In [1]: import numpy as np

In [2]: np.set_printoptions(precision=2, suppress=True, linewidth=100, floatmode="fixed")

In [3]: F = np.loadtxt("x.csv", delimiter=",")

In [4]: print(F)
[[ 9.00  4.00  2.00 -1.00  8.00  0.00  7.00]
 [ 7.00  9.00  4.00  2.00 -1.00  8.00  0.00]
 [ 0.00  7.00  9.00  4.00  2.00 -1.00  8.00]
 [ 8.00  0.00  7.00  9.00  4.00  2.00 -1.00]
 [-1.00  8.00  0.00  7.00  9.00  4.00  2.00]
 [ 2.00 -1.00  8.00  0.00  7.00  9.00  4.00]
 [ 4.00  2.00 -1.00  8.00  0.00  7.00  9.00]]

In [5]: rng = np.random.default_rng(918652)

In [6]: idx = rng.permutation(7)

In [7]: print(idx)
[4 5 6 2 3 1 0]

In [8]: A2 = F[idx][:, idx]

In [9]: print(np.trace(A2))
63.0

In [10]: print(np.sort(np.abs(np.linalg.eigvals(A2))))
[ 9.67  9.67 10.07 10.07 11.70 11.70 29.00]

In [11]: vec = np.array([-2, 5, 5, -2, 4, 5, -2])

In [12]: a = np.maximum(F @ vec, 0)

In [13]: print(np.maximum(F @ (3 * vec), 0))
[ 96.00 249.00 177.00  87.00 240.00 288.00   0.00]

In [14]: print(np.maximum(F @ vec, 0) - np.maximum(-F @ vec, 0))
[32.00 83.00 59.00 29.00 80.00 96.00 -2.00]

In [15]: print(F[0] @ F[4])
102.0

In [16]: print(round(float(np.linalg.norm(F, 1)), 2), np.round(np.linalg.norm(F, np.inf), 2))
31.0 31.0

In [17]: print(np.round(np.linalg.norm(F[0], 1), 2), round(np.linalg.norm(F[0], np.inf), 2))
31.0 9.0

In [18]: print(round(np.linalg.norm(F) ** 2 / np.linalg.norm(F, 2) ** 2, 2))
1.79

In [19]: print(round(np.linalg.norm(F, "nuc"), 2))
91.9

In [20]: print(np.linalg.norm(F, axis=0))
[14.66 14.66 14.66 14.66 14.66 14.66 14.66]

In [21]: U, s, Vt = np.linalg.svd(F, full_matrices=False)

In [22]: print(np.cumsum(s ** 2) / np.sum(s ** 2))
[0.56 0.65 0.74 0.81 0.88 0.94 1.00]

In [23]: print(np.round(Vt @ Vt.T, 2) + 0)
[[1.00 0.00 0.00 0.00 0.00 0.00 0.00]
 [0.00 1.00 0.00 0.00 0.00 0.00 0.00]
 [0.00 0.00 1.00 0.00 0.00 0.00 0.00]
 [0.00 0.00 0.00 1.00 0.00 0.00 0.00]
 [0.00 0.00 0.00 0.00 1.00 0.00 0.00]
 [0.00 0.00 0.00 0.00 0.00 1.00 0.00]
 [0.00 0.00 0.00 0.00 0.00 0.00 1.00]]

In [24]: print(np.abs(U[:, 0]).round(6).argmax())
0

In [25]: print(U.shape, s.shape, Vt.shape)
(7, 7) (7,) (7, 7)

In [26]: A2 = np.array([[-5, -1], [3, -5], [-4, 3], [0, 3], [-5, -3], [2, 3], [3, 3]])

In [27]: print(np.einsum("ik,kj->ji", F, A2))
[[-60.00  -3.00  -3.00 -87.00  -2.00 -50.00  31.00]
 [-29.00  -7.00  19.00  31.00 -27.00  45.00  55.00]]

In [28]: print(np.einsum("ik,kj->ij", F, A2))
[[-60.00 -29.00]
 [ -3.00  -7.00]
 [ -3.00  19.00]
 [-87.00  31.00]
 [ -2.00 -27.00]
 [-50.00  45.00]
 [ 31.00  55.00]]

In [29]: print(F @ A2)
[[-60.00 -29.00]
 [ -3.00  -7.00]
 [ -3.00  19.00]
 [-87.00  31.00]
 [ -2.00 -27.00]
 [-50.00  45.00]
 [ 31.00  55.00]]

In [30]: J = np.loadtxt("a.csv", delimiter=",")

In [31]: print(J)
[[0.33 0.00 0.00 0.33 0.33]
 [0.00 1.00 0.00 0.00 0.00]
 [0.00 0.00 1.00 0.00 0.00]
 [0.00 0.25 0.00 0.50 0.25]
 [0.00 0.00 0.00 0.00 1.00]]

In [32]: idx = rng.permutation(5)

In [33]: print(idx)
[4 2 3 1 0]

In [34]: A2 = J[idx][:, idx]

In [35]: print(np.sort(np.abs(np.linalg.eigvals(A2))))
[0.33 0.50 1.00 1.00 1.00]

In [36]: print(np.round(np.trace(A2), 2))
3.83

In [37]: A2 = J / np.sqrt((J ** 2).mean(axis=1, keepdims=True))

In [38]: print(J - J.mean(axis=1, keepdims=True))
[[ 0.13 -0.20 -0.20  0.13  0.13]
 [-0.20  0.80 -0.20 -0.20 -0.20]
 [-0.20 -0.20  0.80 -0.20 -0.20]
 [-0.20  0.05 -0.20  0.30  0.05]
 [-0.20 -0.20 -0.20 -0.20  0.80]]

In [39]: vec = np.array([6, -9, 5, -8, 5, -8, -6])

In [40]: target = F @ vec

In [41]: print(target)
[  34.00 -104.00  -80.00   21.00 -133.00    0.00 -173.00]

In [42]: print(np.linalg.solve(F, 3 * target))
[ 18.00 -27.00  15.00 -24.00  15.00 -24.00 -18.00]

In [43]: print(np.round(np.linalg.solve(F, F[:, 4]), 2) + 0)
[0.00 0.00 0.00 0.00 1.00 0.00 0.00]

In [44]: print(np.round(np.linalg.solve(F.T, F[4]), 2) + 0)
[0.00 0.00 0.00 0.00 1.00 0.00 0.00]

In [45]: print(np.linalg.solve(F, target))
[ 6.00 -9.00  5.00 -8.00  5.00 -8.00 -6.00]
